% ipython --no-banner

In [1]: import numpy as np

In [2]: from numpy import linalg as LA

In [3]: np.set_printoptions(suppress=True, linewidth=140)

In [4]: t = np.deg2rad(15)

In [5]: K = np.eye(3)

In [6]: K[np.ix_([0, 2], [0, 2])] = [[np.cos(t), -np.sin(t)], [np.sin(t), np.cos(t)]]

In [7]: K.round(2)
Out[7]: 
array([[ 0.97,  0.  , -0.26],
       [ 0.  ,  1.  ,  0.  ],
       [ 0.26,  0.  ,  0.97]])

In [8]: rng = np.random.default_rng(38032)

In [9]: A2 = K + rng.integers(-2, 3, (3, 1)) @ rng.integers(-2, 3, (1, 3))

In [10]: A2.round(2)
Out[10]: 
array([[-1.03,  2.  , -0.26],
       [-2.  ,  3.  ,  0.  ],
       [-1.74,  2.  ,  0.97]])

In [11]: A2 - K
Out[11]: 
array([[-2.,  2.,  0.],
       [-2.,  2.,  0.],
       [-2.,  2.,  0.]])

In [12]: M = np.array([[0.8, -0.6, 0.4], [0.5, 0.8, 1.6], [0.9, 0.7, 0.2], [1.6, 1.1, 0.4]])

In [13]: M[:, 1] *= 20

In [14]: M
Out[14]: 
array([[  0.8, -12. ,   0.4],
       [  0.5,  16. ,   1.6],
       [  0.9,  14. ,   0.2],
       [  1.6,  22. ,   0.4]])

In [15]: A2 = np.c_[M[:, :1] @ np.array([[0]]), np.array([3, 3, 1, 0])]

In [16]: A2
Out[16]: 
array([[0., 3.],
       [0., 3.],
       [0., 1.],
       [0., 0.]])

In [17]: np.round(LA.norm(LA.qr(M)[0].T @ A2, axis=0) ** 2 / ((A2 ** 2).sum(axis=0) + 1e-12), 2)
Out[17]: array([0.  , 0.94])

In [18]: np.round(LA.lstsq(M, A2[:, 0])[0], 2)
Out[18]: array([0., 0., 0.])

In [19]: LA.matrix_rank(np.c_[M, A2])
Out[19]: np.int64(4)

In [20]: np.round(LA.norm(A2 - M @ LA.lstsq(M, A2)[0], axis=0), 2)
Out[20]: array([0.  , 1.06])

In [21]: T = np.stack([M, 4 * M, M[::-1]])

In [22]: T.sum(axis=0)
Out[22]: 
array([[  5.6, -38. ,   2.4],
       [  3.4,  94. ,   8.2],
       [  5. ,  86. ,   2.6],
       [  8.8,  98. ,   2.4]])

In [23]: (T @ M.T).shape
Out[23]: (3, 4, 4)

In [24]: T.shape
Out[24]: (3, 4, 3)

In [25]: np.round(np.einsum("bij,cij->bc", T, T), 2)
Out[25]: 
array([[ 1087.18,  4348.72,   -75.58],
       [ 4348.72, 17394.88,  -302.32],
       [  -75.58,  -302.32,  1087.18]])

In [26]: LA.matrix_rank(T.reshape(3, -1))
Out[26]: np.int64(2)
